$ ipython --no-banner

In [1]: import numpy as np

In [2]: import numpy.linalg as la

In [3]: np.set_printoptions(precision=2, suppress=True, linewidth=140, sign=" ")

In [4]: def rd(a):
   ...:     return np.round(a, 2) + 0
   ...: 

In [5]: r0 = np.array([0, -2, 0, -1, 0, 1, -2, -1, -1, -1, 1, 2])

In [6]: rng = np.random.default_rng(697)

In [7]: J = np.outer(rng.normal(size=15), r0) + 0.05 * rng.normal(size=(15, 12))

In [8]: print(rd(J))
[[ 0.02  1.13 -0.03  0.61 -0.01 -0.5   1.12  0.57  0.64  0.56 -0.64 -1.13]
 [-0.03  3.64  0.02  1.85 -0.01 -1.76  3.57  1.75  1.79  1.7  -1.79 -3.64]
 [ 0.02 -0.14 -0.03  0.04  0.03  0.04 -0.07 -0.02 -0.04 -0.03  0.    0.15]
 [-0.06  0.49  0.07  0.22 -0.05 -0.27  0.56  0.29  0.25  0.25 -0.27 -0.48]
 [ 0.04  2.57  0.    1.27  0.01 -1.2   2.6   1.28  1.31  1.25 -1.22 -2.53]
 [ 0.03 -0.22 -0.01 -0.05  0.02  0.16 -0.17 -0.14 -0.2  -0.12  0.19  0.33]
 [ 0.05 -0.1   0.06 -0.09  0.01  0.07 -0.16 -0.08 -0.07  0.02  0.08  0.05]
 [ 0.04 -1.42  0.05 -0.78 -0.05  0.75 -1.49 -0.78 -0.73 -0.7   0.79  1.52]
 [ 0.04 -2.3   0.04 -1.13  0.04  1.29 -2.29 -1.1  -1.23 -1.19  1.12  2.26]
 [-0.06 -0.12  0.05 -0.04  0.05  0.03 -0.17 -0.07 -0.02  0.01  0.    0.11]
 [-0.05  0.81  0.04  0.35  0.   -0.41  0.75  0.47  0.37  0.47 -0.47 -0.8 ]
 [-0.09  0.3   0.03  0.07  0.04 -0.16  0.16  0.07  0.19  0.02 -0.09 -0.27]
 [ 0.03  4.64  0.03  2.26 -0.03 -2.38  4.45  2.26  2.34  2.32 -2.29 -4.57]
 [-0.01 -0.91  0.03 -0.41  0.    0.48 -0.88 -0.44 -0.44 -0.5   0.52  0.85]
 [ 0.05 -0.04  0.02  0.   -0.1   0.02 -0.06 -0.01  0.    0.02 -0.03  0.03]]

In [9]: x0 = np.array([-1, -2, -1, 2, -1, -2, 3, 1, 1, 1, 1, 1])

In [10]: target = J @ x0

In [11]: print(rd(la.solve(J.T @ J, J.T @ target)))
[-1. -2. -1.  2. -1. -2.  3.  1.  1.  1.  1.  1.]

In [12]: print(rd(la.lstsq(J, target)[0]))
[-1. -2. -1.  2. -1. -2.  3.  1.  1.  1.  1.  1.]

In [13]: target = target + 0.3 * rng.normal(size=15)

In [14]: print(rd(target))
[ 3.23 10.81  0.23  1.22  7.65 -0.76 -0.12 -4.62 -7.48 -0.72  2.59 -0.18 13.94 -3.15 -0.51]

In [15]: beta, *_ = la.lstsq(J, target)

In [16]: print(rd(beta))
[ 1.62 -1.7  -4.53 -0.94  1.73 -2.48  2.44 -0.89 -3.13  3.61  0.11 -1.88]

In [17]: print([round(float(la.norm(la.solve(J.T @ J + lam * np.eye(12), J.T @ target))), 2) for lam in (0, 1, 10, 100)])
[8.32, 1.45, 1.38, 1.0]

In [18]: print(rd(J.T @ (target - J @ beta)))
[ 0.  0.  0.  0.  0.  0.  0.  0.  0.  0.  0.  0.]

In [19]: print(rd(la.norm(target - J @ beta)))
0.65

In [20]: proj = J @ la.solve(J.T @ J, J.T)

In [21]: print(rd(la.eigvalsh(proj)))
[ 0.  0.  0.  1.  1.  1.  1.  1.  1.  1.  1.  1.  1.  1.  1.]

In [22]: print(rd(proj @ J[:, 1]))
[ 1.13  3.64 -0.14  0.49  2.57 -0.22 -0.1  -1.42 -2.3  -0.12  0.81  0.3   4.64 -0.91 -0.04]

In [23]: print(np.allclose(proj @ proj, proj))
True

In [24]: Y = np.c_[J[:, :9] @ np.array([[2, 0, -2, 1, 1, 2, 0, 2, -1],
    ...:     [1, 0, 2, 0, 0, 0, -2, 2, 2],
    ...:     [-2, -2, -1, 2, 1, 0, -1, -2, -1],
    ...:     [2, 0, 2, 2, 2, -2, 0, -1, 0],
    ...:     [0, -1, 1, 2, -2, 2, -1, -1, 0],
    ...:     [1, 2, -1, 2, -2, -2, 1, 2, -1],
    ...:     [-1, -1, -1, 1, 1, 2, 0, -2, 0],
    ...:     [-2, 2, 2, 0, 2, 2, -2, 0, 1],
    ...:     [1, -1, 0, -1, -2, 0, 0, 2, -2]]), np.array([-1, 3, 2, -3, 0, -1, 0, 1, -3, 0, -2, 0, 2, -2, 0])]

In [25]: print(rd(Y))
[[  0.3   -1.56   3.99   0.64   3.23   3.19  -3.87  -0.23   2.06  -1.  ]
 [  0.19  -5.41  12.7    1.94  10.73  10.37 -12.54  -1.76   7.23   3.  ]
 [  0.14   0.18  -0.2    0.16  -0.1   -0.23   0.35  -0.11  -0.25   2.  ]
 [ -0.49  -0.86   1.69   0.18   1.72   1.57  -1.84  -0.61   1.03  -3.  ]
 [  0.13  -3.76   8.76   1.48   7.5    7.76  -8.91  -1.03   4.95   0.  ]
 [  0.16   0.42  -0.83   0.29  -0.49  -0.75   0.88  -0.09  -0.36  -1.  ]
 [  0.03   0.06  -0.62   0.07  -0.39  -0.32   0.37   0.16  -0.33   0.  ]
 [  0.07   2.11  -5.42  -0.79  -4.48  -4.52   5.17   0.99  -3.01   1.  ]
 [ -0.01   3.78  -8.14  -0.56  -6.87  -6.94   8.02   1.18  -4.6   -3.  ]
 [ -0.08  -0.05  -0.19  -0.03  -0.52  -0.46   0.3   -0.1   -0.28   0.  ]
 [ -0.39  -1.08   2.99   0.3    2.46   2.48  -3.02  -0.48   1.78  -2.  ]
 [ -0.1   -0.62   1.07  -0.16   0.26   0.54  -0.97  -0.03   0.51   0.  ]
 [  0.15  -7.05  16.12   1.9   13.69  13.64 -16.17  -1.93   9.18   2.  ]
 [  0.     1.35  -3.15  -0.25  -2.65  -2.81   3.16   0.37  -1.88  -2.  ]
 [  0.12   0.14  -0.29  -0.12   0.14  -0.27   0.21   0.23  -0.18   0.  ]]

In [26]: print(la.matrix_rank(np.c_[J, Y]))
13

In [27]: print([round(float(x), 2) for x in la.svd(J, compute_uv=False)[:3]])
[15.16, 0.3, 0.26]

In [28]: m1 = np.load("x.npy")

In [29]: print(m1)
[[-1.09  0.24  2.19  1.04  0.22 -0.08 -0.29 -0.94  0.14 -2.32  0.14 -1.29 -2.19]
 [ 0.42  0.42  0.84  0.3   0.48  0.24 -0.84 -0.6   0.72  0.12 -0.42  1.02  0.3 ]
 [-1.77  0.12  2.67  1.32  0.06 -0.24  0.03 -1.02 -0.18 -3.36  0.42 -2.37 -3.27]
 [-0.7  -0.21  0.21  0.17 -0.26 -0.2   0.49  0.08 -0.46 -0.94  0.35 -1.2  -1.02]
 [ 0.05 -0.02 -0.13 -0.06 -0.02  0.    0.03  0.06 -0.02  0.12  0.    0.05  0.11]
 [-2.38 -0.42  1.68  0.98 -0.56 -0.56  1.12 -0.28 -1.12 -3.64  0.98 -3.78 -3.78]]

In [30]: Y = m1 / np.sqrt((m1 ** 2).mean(axis=1, keepdims=True))

In [31]: print(rd(Y[5]))
[-1.15 -0.2   0.81  0.47 -0.27 -0.27  0.54 -0.14 -0.54 -1.76  0.47 -1.83 -1.83]

In [32]: print(la.matrix_rank(Y) == la.matrix_rank(m1))
True

In [33]: print(la.matrix_rank(m1 - m1.mean(axis=1, keepdims=True)))
2

In [34]: Uu, sigma, VT = la.svd(m1)

In [35]: print(rd(sigma))
[ 10.74   3.21   0.     0.     0.     0.  ]

In [36]: Y = Uu[:, :2] @ np.diag(sigma[:2]) @ VT[:2]

In [37]: print(la.matrix_rank(Y))
2

In [38]: print(rd(la.norm(m1 - Y, 2)), rd(sigma[2]))
0.0 0.0

In [39]: print(la.matrix_rank(m1, rtol=0.1))
2

In [40]: data = np.load("data.npy")

In [41]: print(data)
[[ 1.  1. -8.  3.]
 [ 3.  2. -7.  7.]
 [ 0.  0.  1.  2.]
 [ 0.  0.  1.  2.]]

In [42]: print(la.lstsq(data[:-1].T, data[-1])[2])
3

In [43]: print(np.unique(data.round(6), axis=0).shape)
(3, 4)

In [44]: print(rd(np.trace(la.pinv(data) @ data)))
3.0

In [45]: print(rd(data @ la.pinv(data) @ data))
[[ 1.  1. -8.  3.]
 [ 3.  2. -7.  7.]
 [ 0.  0.  1.  2.]
 [ 0.  0.  1.  2.]]

In [46]: print(la.cond(data) > 100)
True

In [47]: r = la.matrix_rank(data)

In [48]: print(r)
3

In [49]: N = la.svd(data)[2][r:].T

In [50]: print(rd(N @ N.T))
[[ 0.18 -0.38 -0.02  0.01]
 [-0.38  0.82  0.05 -0.02]
 [-0.02  0.05  0.    0.  ]
 [ 0.01 -0.02  0.    0.  ]]

In [51]: print(N.shape)
(4, 1)

In [52]: print(np.allclose(data @ N, 0))
True

In [53]: print([int(la.matrix_rank(data[:i])) for i in range(1, len(data) + 1)])
[1, 2, 3, 3]

In [54]: W = np.array([[-6, -5, 1, -8],
    ...:     [-5, 1, -3, 2],
    ...:     [0, 0, 9, -7],
    ...:     [-9, 3, 7, 1],
    ...:     [9, 5, 3, -8],
    ...:     [-6, -8, -8, -9],
    ...:     [3, -6, -1, -5],
    ...:     [9, -8, 2, 0],
    ...:     [-2, -5, 2, 4],
    ...:     [0, 7, -2, -1],
    ...:     [-5, -2, -5, -9],
    ...:     [9, 0, 8, 4],
    ...:     [0, 4, 2, -7]])

In [55]: beta = np.array([-2, -1, -1, 1])

In [56]: H = np.maximum(m1 @ W + beta, 0)

In [57]: print((H > 0).astype(int))
[[ 0  0  1  1]
 [ 0  1  1  0]
 [ 0  0  1  1]
 [ 0  0  0  1]
 [ 0  0  0  1]
 [ 0  0  0  1]]

In [58]: basis = np.array([[3, 2], [3, 8], [6, 5], [7, 6]])

In [59]: print(W @ basis)
[[ -83  -95]
 [ -16   -5]
 [   5    3]
 [  31   47]
 [   4   25]
 [-153 -170]
 [ -50  -77]
 [  15  -36]
 [  19  -10]
 [   2   40]
 [-114 -105]
 [ 103   82]
 [ -25    0]]

In [60]: feats = np.load("m.npy")

In [61]: print(feats)
[[ 0  2  0  2  0  2]
 [ 2  1  2  1  2  1]
 [ 2  2  2  2  2  2]
 [ 0  2  0  2  0  2]
 [ 2  1  2  1  2  1]
 [ 2  2  2  2  2  2]]

In [62]: print(feats - feats[0])
[[ 0  0  0  0  0  0]
 [ 2 -1  2 -1  2 -1]
 [ 2  0  2  0  2  0]
 [ 0  0  0  0  0  0]
 [ 2 -1  2 -1  2 -1]
 [ 2  0  2  0  2  0]]

In [63]: print(rd(feats.mean(axis=0)))
[ 1.33  1.67  1.33  1.67  1.33  1.67]

In [64]: print(np.diff(feats, axis=0))
[[ 2 -1  2 -1  2 -1]
 [ 0  1  0  1  0  1]
 [-2  0 -2  0 -2  0]
 [ 2 -1  2 -1  2 -1]
 [ 0  1  0  1  0  1]]

In [65]: print(feats.shape)
(6, 6)

In [66]: print(feats.sum(axis=0))
[  8  10   8  10   8  10]
